$ python -q
>>> import numpy as np
>>> np.set_printoptions(precision=2, suppress=True, linewidth=120, floatmode="fixed")
>>> X = np.load("case5.npy")
>>> X
array([[ 0,  5, -6],
       [-5,  0,  5],
       [ 6, -5,  0]])
>>> # skew, so no eigenvalue has a real part
>>> rank = np.linalg.matrix_rank(X)
>>> rank
np.int64(2)
>>> ns = np.linalg.svd(X)[2][rank:].T
>>> ns @ ns.T
array([[0.29, 0.35, 0.29],
       [0.35, 0.42, 0.35],
       [0.29, 0.35, 0.29]])
>>> [int(np.linalg.matrix_rank(X[:i])) for i in range(1, len(X) + 1)]
[1, 2, 2]
>>> [int(np.linalg.matrix_rank(np.delete(X, i, axis=0))) for i in range(3)]
[2, 2, 2]
>>> x0 = np.array([-7, 3, 2])
>>> np.round(np.linalg.svd(X, compute_uv=False), 2) + 0
array([9.27, 9.27, 0.00])
>>> print(round(np.linalg.det(X), 2))
0.0
>>> Q = np.linalg.solve(np.eye(3) - X, np.eye(3) + X)
>>> np.round(Q @ Q.T, 2) + 0
array([[1.00, 0.00, 0.00],
       [0.00, 1.00, 0.00],
       [0.00, 0.00, 1.00]])
>>> np.round(np.linalg.det(Q), 2)
np.float64(1.0)
>>> B = X / np.sqrt((X ** 2).mean(axis=1, keepdims=True))
>>> B[1]
array([-1.22,  0.00,  1.22])
>>> np.linalg.norm(B, axis=1)
array([1.73, 1.73, 1.73])
>>> np.linalg.matrix_rank(B) == np.linalg.matrix_rank(X)
np.True_
>>> X - X.mean(axis=1, keepdims=True)
array([[ 0.33,  5.33, -5.67],
       [-5.00,  0.00,  5.00],
       [ 5.67, -5.33, -0.33]])
>>> x0 = np.array([6, 0, 4])
>>> h = np.maximum(X @ x0, 0)
>>> np.flatnonzero(h > 1e-9)
array([2])
>>> h
array([ 0,  0, 36])
>>> np.maximum(X @ x0, 0) - np.maximum(-X @ x0, 0)
array([-24, -10,  36])
>>> rng = np.random.default_rng(76780)
>>> B = X + rng.integers(-2, 3, (3, 2)) @ rng.integers(-2, 3, (2, 3))
>>> B
array([[-5,  0, -4],
       [-8, -3,  3],
       [ 7, -4, -2]])
>>> print(np.round(np.linalg.svd(B - X, compute_uv=False), 2) + 0)
[8.44 3.28 0.00]
>>> print(B - X)
[[-5 -5  2]
 [-3 -3 -2]
 [ 1  1 -2]]
>>> np.abs(B - X).sum(axis=1)
array([12,  8,  4])
>>> np.linalg.matrix_rank(B - X, tol=1e-8)
np.int64(2)
>>> B = np.array([[2, -2, -1, 2, 0],
...     [0, 2, -2, -2, -2],
...     [1, 1, 0, 2, 2],
...     [-2, 0, -1, 1, -2]])
>>> mat = B.T @ B
>>> print(mat)
[[ 9 -3  0  4  6]
 [-3  9 -2 -6 -2]
 [ 0 -2  6  1  6]
 [ 4 -6  1 13  6]
 [ 6 -2  6  6 12]]
>>> labels = rng.permutation(5)
>>> labels
array([4, 2, 0, 1, 3])
>>> B = mat[labels][:, labels]
>>> round(float(np.linalg.det(B)), 2), np.round(np.linalg.det(mat[labels]), 2)
(-0.0, np.float64(-0.0))
>>> np.trace(B)
np.int64(49)
>>> B = np.array([[0, 1], [2, 1]])
>>> C = np.kron(B, mat)
>>> np.round(np.linalg.norm(C, 2), 2), round(float(np.linalg.norm(B, 2) * np.linalg.norm(mat, 2)), 2)
(np.float64(59.54), 59.54)
>>> C
array([[  0,   0,   0,   0,   0,   9,  -3,   0,   4,   6],
       [  0,   0,   0,   0,   0,  -3,   9,  -2,  -6,  -2],
       [  0,   0,   0,   0,   0,   0,  -2,   6,   1,   6],
       [  0,   0,   0,   0,   0,   4,  -6,   1,  13,   6],
       [  0,   0,   0,   0,   0,   6,  -2,   6,   6,  12],
       [ 18,  -6,   0,   8,  12,   9,  -3,   0,   4,   6],
       [ -6,  18,  -4, -12,  -4,  -3,   9,  -2,  -6,  -2],
       [  0,  -4,  12,   2,  12,   0,  -2,   6,   1,   6],
       [  8, -12,   2,  26,  12,   4,  -6,   1,  13,   6],
       [ 12,  -4,  12,  12,  24,   6,  -2,   6,   6,  12]])
>>> np.linalg.matrix_rank(C)
np.int64(8)
>>> x0 = np.array([-2, 2, -2])
>>> np.einsum("ij,j->i", X, x0)
array([ 22,   0, -22])
>>> (X * x0).sum(axis=1)
array([ 22,   0, -22])
>>> X @ np.ones(3)
array([-1.00,  0.00,  1.00])
>>> print(X @ np.eye(3)[2])
[-6.00  5.00  0.00]
>>> X @ (2 * x0)
array([ 44,   0, -44])
>>> np.linalg.norm(X @ x0) <= np.linalg.norm(X, 2) * np.linalg.norm(x0) + 1e-9
np.True_
>>> print(X * x0)
[[  0  10  12]
 [ 10   0 -10]
 [-12 -10   0]]
>>> left, s, Vt = np.linalg.svd(mat)
>>> V = Vt[:(s > 1e-8).sum()]
>>> x0 = mat[3] + 5 * mat[1] + rng.integers(2) * np.eye(5)[4]
>>> x0
array([-11.00,  39.00,  -9.00, -17.00,  -4.00])
>>> np.linalg.matrix_rank(np.vstack([mat, x0]))
np.int64(4)
>>> f = np.array([3, 5, 5, 1, 0, 0])
>>> K = f[np.abs(np.subtract.outer(np.arange(6), np.arange(6)))]
>>> K
array([[3, 5, 5, 1, 0, 0],
       [5, 3, 5, 5, 1, 0],
       [5, 5, 3, 5, 5, 1],
       [1, 5, 5, 3, 5, 5],
       [0, 1, 5, 5, 3, 5],
       [0, 0, 1, 5, 5, 3]])
>>> B = K + rng.integers(-2, 3, (6, 4)) @ rng.integers(-2, 3, (4, 6))
>>> B
array([[ 3, 12,  5, -6,  5, -3],
       [11,  4,  7, 10, -6, -3],
       [ 3, -4,  3, 14,  0,  6],
       [-3, 11,  5, -3,  7, -3],
       [ 1, -4,  4,  7,  3, 10],
       [ 2, -3,  3, 14, -2,  4]])
>>> np.round(np.linalg.svd(B - K, compute_uv=False), 2) + 0
array([25.13, 12.34,  6.63,  2.10,  0.00,  0.00])
>>> print(np.linalg.matrix_rank(B - K, tol=1e-8))
4
>>> B = np.linalg.inv(K)
>>> np.linalg.det(K) * B
array([[-308.00,  320.00, -130.00,  286.00, -200.00, -100.00],
       [ 320.00, -608.00,  520.00, -520.00,  536.00, -200.00],
       [-130.00,  520.00, -533.00,  455.00, -520.00,  286.00],
       [ 286.00, -520.00,  455.00, -533.00,  520.00, -130.00],
       [-200.00,  536.00, -520.00,  520.00, -608.00,  320.00],
       [-100.00, -200.00,  286.00, -130.00,  320.00, -308.00]])
>>> (np.abs(B) > 1e-9).astype(int)
array([[1, 1, 1, 1, 1, 1],
       [1, 1, 1, 1, 1, 1],
       [1, 1, 1, 1, 1, 1],
       [1, 1, 1, 1, 1, 1],
       [1, 1, 1, 1, 1, 1],
       [1, 1, 1, 1, 1, 1]])
>>> print(np.allclose(B, K.T))
False
>>> np.round(np.linalg.det(K) * np.linalg.det(B), 2)
np.float64(1.0)
>>> B
array([[-0.99,  1.03, -0.42,  0.92, -0.64, -0.32],
       [ 1.03, -1.95,  1.67, -1.67,  1.72, -0.64],
       [-0.42,  1.67, -1.71,  1.46, -1.67,  0.92],
       [ 0.92, -1.67,  1.46, -1.71,  1.67, -0.42],
       [-0.64,  1.72, -1.67,  1.67, -1.95,  1.03],
       [-0.32, -0.64,  0.92, -0.42,  1.03, -0.99]])
>>> np.all(np.linalg.eigvalsh(K) > 0)
np.False_
>>> [round(float(np.linalg.det(K[:i, :i])), 2) + 0 for i in range(1, 7)]
[3.0, -16.0, 52.0, 272.0, -308.0, 312.0]
>>> labels = rng.permutation(6)
>>> labels
array([3, 1, 2, 5, 0, 4])
>>> B = K[labels][:, labels]
>>> print(B)
[[3 5 5 5 1 5]
 [5 3 5 0 5 1]
 [5 5 3 1 5 5]
 [5 0 1 3 0 5]
 [1 5 5 0 3 0]
 [5 1 5 5 0 3]]
>>> np.diag(B)
array([3, 3, 3, 3, 3, 3])
>>> round(float(np.linalg.det(B)), 2), round(np.linalg.det(K[labels]), 2)
(312.0, np.float64(-312.0))
>>> np.trace(B)
np.int64(18)
>>> x0 = np.array([2, -1, 1, 1, -1, 2])
>>> K @ (2 * x0)
array([14, 32, 20, 20, 32, 14])
>>> (K @ x0).argmax()
np.int64(1)
>>> np.sign((K @ x0).round(6))
array([1, 1, 1, 1, 1, 1])
>>> B = np.array([[9, 2], [4, 6]])
>>> C = np.array([[0, 2], [0, 3]])
>>> data = np.kron(B, C)
>>> data
array([[ 0, 18,  0,  4],
       [ 0, 27,  0,  6],
       [ 0,  8,  0, 12],
       [ 0, 12,  0, 18]])
>>> hat = np.triu(np.array([[5, 0, 5, 1], [5, 1, 5, 1], [1, 4, 4, 4], [0, 5, 2, 2]]), 1) + np.eye(4)
>>> B = hat @ data @ np.linalg.inv(hat)
>>> np.round(np.poly(B), 2) + 0
array([  1.00, -45.00, 414.00,   0.00,   0.00])
>>> np.trace(B), np.trace(data)
(np.float64(45.0), np.int64(45))
>>> print(round(np.linalg.det(B), 2))
0.0
>>> hat @ data - data @ hat
array([[   0.00,   52.00,  -90.00,   60.00],
       [   0.00,   52.00, -135.00,   51.00],
       [   0.00,   48.00,  -40.00,   64.00],
       [   0.00,    0.00,  -60.00,  -12.00]])
>>> B
array([[   0.00,   70.00, -350.00, 1412.00],
       [   0.00,   79.00, -395.00, 1585.00],
       [   0.00,   56.00, -280.00, 1148.00],
       [   0.00,   12.00,  -60.00,  246.00]])
>>> np.diff(B, axis=0)
array([[   0.00,    9.00,  -45.00,  173.00],
       [   0.00,  -23.00,  115.00, -437.00],
       [   0.00,  -44.00,  220.00, -902.00]])
>>> print(np.abs(B).max())
1585.0
>>> np.round(np.linalg.svd(B, compute_uv=False), 2) + 0
array([2501.86,    4.99,    0.00,    0.00])
>>> np.count_nonzero(B)
np.int64(12)
>>> B - B[0]
array([[    0.00,     0.00,     0.00,     0.00],
       [    0.00,     9.00,   -45.00,   173.00],
       [    0.00,   -14.00,    70.00,  -264.00],
       [    0.00,   -58.00,   290.00, -1166.00]])
>>> B.shape
(4, 4)
>>> print(np.linalg.matrix_rank(B))
2
>>> B.sum(axis=0)
array([    0.00,   217.00, -1085.00,  4391.00])
>>> np.unravel_index(np.abs(B).argmax(), B.shape)
(np.int64(1), np.int64(3))
>>> print(B.sum(axis=1))
[1132.00 1269.00  924.00  198.00]
>>> np.linalg.lstsq(data[:-1].T, data[-1])[2]
np.int32(2)
>>> np.unique(data.round(6), axis=0).shape
(4, 4)
>>> np.abs(np.diag(np.linalg.qr(data)[1])) > 1e-9
array([False,  True, False,  True])
>>> rank = np.linalg.matrix_rank(data)
>>> print(rank)
2
>>> ns = np.linalg.svd(data)[2][rank:].T
>>> print(ns @ ns.T)
[[1.00 0.00 0.00 0.00]
 [0.00 0.00 0.00 0.00]
 [0.00 0.00 1.00 0.00]
 [0.00 0.00 0.00 0.00]]
>>> B = np.array([[-1, -1], [-1, 1], [1, 0], [2, 3]])
>>> np.einsum("ik,kj->ij", data, B)
array([[-10,  30],
       [-15,  45],
       [ 16,  44],
       [ 24,  66]])
>>> np.linalg.matrix_rank(np.vstack([data, B.T]))
np.int64(4)
>>> np.einsum("ik,kj->ji", data, B)
array([[-10, -15,  16,  24],
       [ 30,  45,  44,  66]])
>>> B.T @ data.T
array([[-10, -15,  16,  24],
       [ 30,  45,  44,  66]])
>>> np.linalg.matrix_rank(data @ B)
np.int64(2)
>>> J = np.load("x.npy")
>>> J
array([[ 0.00,  0.00,  0.00],
       [ 0.00,  0.00, -1.00],
       [ 0.00, -1.00,  0.00]])
>>> # rows and columns are dependent
>>> rank = np.linalg.matrix_rank(J)
>>> rank
np.int64(2)
>>> ns = np.linalg.svd(J)[2][rank:].T
>>> print([int(np.linalg.matrix_rank(J[:, :j + 1])) for j in range(3)])
[0, 1, 2]
>>> ns @ ns.T
array([[1.00, 0.00, 0.00],
       [0.00, 0.00, 0.00],
       [0.00, 0.00, 0.00]])
>>> np.allclose(J @ ns, 0)
True
>>> ns[:, 0] / ns[np.abs(ns[:, 0]).round(6).argmax(), 0]
array([1.00, 0.00, 0.00])
>>> K.mean(axis=0)
array([2.33, 3.17, 4.00, 4.00, 3.17, 2.33])
>>> np.abs(K).max()
np.int64(5)
>>> np.count_nonzero(K)
np.int64(30)
>>> feats = np.load("mat.npy")
>>> feats
array([[-0.51,  1.61, -0.28, -0.86],
       [ 1.61, -1.23, -0.87,  0.77],
       [-0.28, -0.87, -1.73, -0.49],
       [-0.86,  0.77, -0.49,  0.47]])
>>> # symmetric
>>> Q, R = np.linalg.qr(feats)
>>> Q
array([[-0.27, -0.72, -0.54, -0.36],
       [ 0.84, -0.11, -0.45,  0.28],
       [-0.15,  0.69, -0.64, -0.32],
       [-0.45, -0.01, -0.32,  0.83]])
>>> Q.shape, R.shape
((4, 4), (4, 4))
>>> left, s, Vt = np.linalg.svd(data)
>>> V = Vt[:(s > 1e-8).sum()]
>>> x0 = data[1] + 2 * data[2] + rng.integers(2) * np.eye(4)[3]
>>> x0
array([ 0.00, 43.00,  0.00, 31.00])
>>> np.round(V.T @ V, 2) + 0
array([[0.00, 0.00, 0.00, 0.00],
       [0.00, 1.00, 0.00, 0.00],
       [0.00, 0.00, 0.00, 0.00],
       [0.00, 0.00, 0.00, 1.00]])
>>> np.linalg.matrix_rank(np.vstack([data, x0]))
np.int64(2)
>>> print(np.linalg.matrix_power(feats, 2))
[[ 3.67 -3.22 -0.35  1.41]
 [-3.22  5.45  1.75 -1.54]
 [-0.35  1.75  4.07  0.19]
 [ 1.41 -1.54  0.19  1.79]]
>>> print((feats - feats.T) / 2)
[[0.00 0.00 0.00 0.00]
 [0.00 0.00 0.00 0.00]
 [0.00 0.00 0.00 0.00]
 [0.00 0.00 0.00 0.00]]
>>> feats.inv()
Traceback (most recent call last):
  File "<python-input-147>", line 1, in <module>
    feats.inv()
    ^^^^^^^^^
AttributeError: 'numpy.ndarray' object has no attribute 'inv'
>>> print(np.sort(np.abs(np.linalg.eigvals(feats))))
[1.00 1.00 2.00 3.00]
>>> (feats + feats.T) / 2
array([[-0.51,  1.61, -0.28, -0.86],
       [ 1.61, -1.23, -0.87,  0.77],
       [-0.28, -0.87, -1.73, -0.49],
       [-0.86,  0.77, -0.49,  0.47]])
>>> evals, V = np.linalg.eigh(feats)
>>> x0 = np.array([-1, -5, 8, -7])
>>> round(float(x0 @ feats @ x0 / (x0 @ x0)), 2), np.round(evals[0], 2), round(float(evals[-1]), 2)
(0.49, np.float64(-3.0), 1.0)
>>> np.linalg.eigvalsh(feats[1:, 1:])
array([-2.39, -1.10,  1.00])
>>> print(np.round(x0 @ feats @ x0, 2))
67.97
>>> V * np.maximum(evals, 0) @ V.T
array([[ 0.59,  0.40, -0.15, -0.24],
       [ 0.40,  0.44, -0.22,  0.19],
       [-0.15, -0.22,  0.12, -0.19],
       [-0.24,  0.19, -0.19,  0.85]])
>>> Q = feats.astype(float).copy()
>>> for j in range(4):
...     Q[:, j] -= Q[:, :j] @ (Q[:, :j].T @ Q[:, j])
...     Q[:, j] /= np.linalg.norm(Q[:, j])
... 
>>> print(np.round(Q.T @ feats, 2) + 0)
[[ 1.92 -1.68 -0.18  0.74]
 [ 0.00  1.62  0.89 -0.19]
 [ 0.00  0.00  1.80  0.27]
 [ 0.00  0.00  0.00  1.07]]
>>> np.round(Q.T @ Q, 2) + 0
array([[1.00, 0.00, 0.00, 0.00],
       [0.00, 1.00, 0.00, 0.00],
       [0.00, 0.00, 1.00, 0.00],
       [0.00, 0.00, 0.00, 1.00]])
>>> W0 = np.load("a.npy")
>>> W0
array([[ 0.00, -1.00,  0.00,  0.00, -1.00,  0.00, -1.00],
       [-1.00,  0.00,  0.00,  0.00, -1.00,  0.00, -1.00],
       [ 0.00,  0.00,  0.00, -1.00,  0.00, -1.00,  0.00],
       [ 0.00,  0.00, -1.00,  0.00,  0.00, -1.00,  0.00],
       [-1.00, -1.00,  0.00,  0.00,  0.00,  0.00, -1.00],
       [ 0.00,  0.00, -1.00, -1.00,  0.00,  0.00,  0.00],
       [-1.00, -1.00,  0.00,  0.00, -1.00,  0.00,  0.00]])
>>> # splits into 2 blocks
>>> evals, V = np.linalg.eigh(K)
>>> np.linalg.svd(K, compute_uv=False)
array([19.82,  8.43,  5.29,  4.20,  0.62,  0.13])
>>> np.abs(V[:, -1]).round(6).argmax()
np.int64(2)
>>> np.round(V.T @ K @ V, 2) + 0
array([[-5.29,  0.00,  0.00,  0.00,  0.00,  0.00],
       [ 0.00, -4.20,  0.00,  0.00,  0.00,  0.00],
       [ 0.00,  0.00, -0.62,  0.00,  0.00,  0.00],
       [ 0.00,  0.00,  0.00, -0.13,  0.00,  0.00],
       [ 0.00,  0.00,  0.00,  0.00,  8.43,  0.00],
       [ 0.00,  0.00,  0.00,  0.00,  0.00, 19.82]])
>>> np.round(V @ np.diag(evals) @ V.T, 2) + 0
array([[3.00, 5.00, 5.00, 1.00, 0.00, 0.00],
       [5.00, 3.00, 5.00, 5.00, 1.00, 0.00],
       [5.00, 5.00, 3.00, 5.00, 5.00, 1.00],
       [1.00, 5.00, 5.00, 3.00, 5.00, 5.00],
       [0.00, 1.00, 5.00, 5.00, 3.00, 5.00],
       [0.00, 0.00, 1.00, 5.00, 5.00, 3.00]])
>>> np.unique(evals.round(6) + 0, return_counts=True)[1]
array([1, 1, 1, 1, 1, 1])
